$ python -q
>>> import numpy as np
>>> import numpy.linalg as la
>>> np.set_printoptions(suppress=True, linewidth=120)
>>> rnd = lambda a: np.round(a, 2) + 0
>>> J = np.array([[11, -3, 6, 5, -4], [5, -9, 0, -1, -10]])
>>> Uu, sv, vt = la.svd(J, full_matrices=False)
>>> rnd(sv / sv[0])
array([1.  , 0.53])
>>> rnd(np.sqrt((sv ** 2).sum())), rnd(la.norm(J))
(np.float64(20.35), np.float64(20.35))
>>> rnd(np.abs(vt[0]))
array([0.63, 0.47, 0.24, 0.16, 0.55])
>>> rnd(np.cumsum(sv ** 2) / np.sum(sv ** 2))
array([0.78, 1.  ])
>>> rnd(vt @ vt.T)
array([[1., 0.],
       [0., 1.]])
>>> rnd(sv)
array([18.  ,  9.49])
>>> vec = np.array([1, 4, -1, -5, 4])
>>> J @ (2 * vec)
array([ -96, -132])
>>> np.sign((J @ vec).round(6))
array([-1, -1])
>>> J @ np.eye(5)[3]
array([ 5., -1.])
>>> J * vec
array([[ 11, -12,  -6, -25, -16],
       [  5, -36,   0,   5, -40]])
>>> (J * vec).sum(axis=1)
array([-48, -66])
>>> la.norm(J @ vec) <= la.norm(J, 2) * la.norm(vec) + 1e-9
np.True_
>>> vec @ J
Traceback (most recent call last):
  File "<python-input-19>", line 1, in <module>
    vec @ J
    ~~~~^~~
ValueError: matmul: Input operand 1 has a mismatch in its core dimension 0, with gufunc signature (n?,k),(k,m?)->(n?,m?) (size 2 is different from 5)
>>> np.abs(J).max()
np.int64(11)
>>> J - J[0]
array([[ 0,  0,  0,  0,  0],
       [-6, -6, -6, -6, -6]])
>>> np.zeros(2, 5)
Traceback (most recent call last):
  File "<python-input-22>", line 1, in <module>
    np.zeros(2, 5)
    ~~~~~~~~^^^^^^
TypeError: Cannot interpret '5' as a data type
>>> J[2]
Traceback (most recent call last):
  File "<python-input-23>", line 1, in <module>
    J[2]
    ~^^^
IndexError: index 2 is out of bounds for axis 0 with size 2
>>> rnd(la.svd(J, compute_uv=False))
array([18.  ,  9.49])
>>> out = np.array([[-7, -2], [5, 5], [-2, 8], [5, 6], [-1, 3]])
>>> np.vstack([J, out.T]).shape
(4, 5)
>>> np.einsum("ik,kj->ji", J, out)
array([[-75, -75],
       [ 29, -91]])
>>> la.matrix_rank(np.vstack([J, out.T]))
np.int64(4)
>>> np.einsum("ij,ij->i", J, J)
array([207, 207])
>>> np.einsum("ij->j", J)
array([ 16, -12,   6,   4, -14])
>>> E = np.load("out7.npy")
>>> E
array([[ 1.83,  0.8 ],
       [ 0.8 , -1.83]])
>>> rng = np.random.default_rng(90)
>>> out = E + rng.integers(-2, 3, (2, 1)) @ rng.integers(-2, 3, (1, 2))
>>> rnd(out)
array([[-0.17,  1.8 ],
       [ 2.8 , -2.83]])
>>> rnd(out - E)
array([[-2.,  1.],
       [ 2., -1.]])
>>> np.abs(out - E).sum(axis=1)
array([3., 3.])
>>> evals, vecs = la.eig(out)
>>> rnd(np.prod(evals))
np.float64(-4.56)
>>> rnd(np.sort(la.eigvals(la.inv(out))))
array([-0.24,  0.9 ])
>>> np.diff(E, axis=0)
array([[-1.03, -2.63]])
>>> la.rank(E)
Traceback (most recent call last):
  File "<python-input-42>", line 1, in <module>
    la.rank(E)
    ^^^^^^^
AttributeError: module 'numpy.linalg' has no attribute 'rank'
>>> np.unravel_index(np.abs(E).argmax(), E.shape)
(np.int64(0), np.int64(0))
>>> np.count_nonzero(E)
np.int64(4)
>>> E.sum(axis=0)
array([ 2.63, -1.03])
>>> np.einsum("ii->", E)
np.float64(0.0)
>>> rnd(la.eigvals(E).sum().real)
np.float64(0.0)
>>> evals, vecs = la.eig(E)
>>> rnd(np.prod(evals))
np.float64(-3.99)
>>> rnd(np.sort(la.eigvals(E.T)))
array([-2.,  2.])
>>> rnd(np.sort(la.eigvals(la.inv(E))))
array([-0.5,  0.5])
>>> mat = np.array([[32, -4, 5], [-4, 27, 2], [5, 2, 13]])
>>> vec = np.ones(3)
>>> for _ in range(6):
...     vec = mat @ vec
...     vec /= la.norm(vec)
...     print(round(vec @ mat @ vec, 2))
... 
27.87
29.15
30.44
31.69
32.74
33.52
>>> rnd(la.eigvalsh(mat)[-1])
np.float64(34.79)
>>> q = mat.astype(float).copy()
>>> for j in range(3):
...     q[:, j] -= q[:, :j] @ (q[:, :j].T @ q[:, j])
...     q[:, j] /= la.norm(q[:, j])
... 
>>> rnd(q.T @ mat)
array([[32.63, -6.93,  6.65],
       [ 0.  , 26.48,  4.01],
       [ 0.  ,  0.  , 11.74]])
>>> vec = np.array([1, -1, 0])
>>> a = np.maximum(mat @ vec, 0)
>>> np.flatnonzero(a > 1e-9)
array([0, 2])
>>> mat * (a > 1e-9)[:, None]
array([[32, -4,  5],
       [ 0,  0,  0],
       [ 5,  2, 13]])
>>> rnd(np.tanh(mat @ vec))
array([ 1., -1.,  1.])
>>> P = np.triu(np.array([[0, 2, -3], [3, -2, 1], [3, 3, -1]]), 1) + np.eye(3)
>>> out = P @ mat @ la.inv(P)
>>> rnd(np.poly(out))
array([     1.,    -72.,   1586., -10141.])
>>> out
array([[  9.,  26., -29.],
       [  1.,  27.,  -9.],
       [  5.,  -8.,  36.]])
>>> vec = np.array([1, 0, 4])
>>> rhs = out @ vec
>>> rhs
array([-107.,  -35.,  149.])
>>> rnd(la.solve(out, out[:, 2]))
array([0., 0., 1.])
>>> data = np.loadtxt("test1.csv", delimiter=",")
>>> data
array([[ 2.,  2.,  2.,  2.,  2.],
       [ 2.,  4.,  4.,  4.,  4.],
       [ 2.,  4.,  6.,  6.,  6.],
       [ 2.,  4.,  6.,  8.,  8.],
       [ 2.,  4.,  6.,  8., 10.]])
>>> # symmetric, so the eigenvalues are real
>>> out = J + rng.integers(-2, 3, (2, 1)) @ rng.integers(-2, 3, (1, 5))
>>> out
array([[ 12,  -3,   6,   4,  -4],
       [  5,  -9,   0,  -1, -10]])
>>> out - J
array([[ 1,  0,  0, -1,  0],
       [ 0,  0,  0,  0,  0]])
>>> rnd(la.svd(out - J, compute_uv=False))
array([1.41, 0.  ])
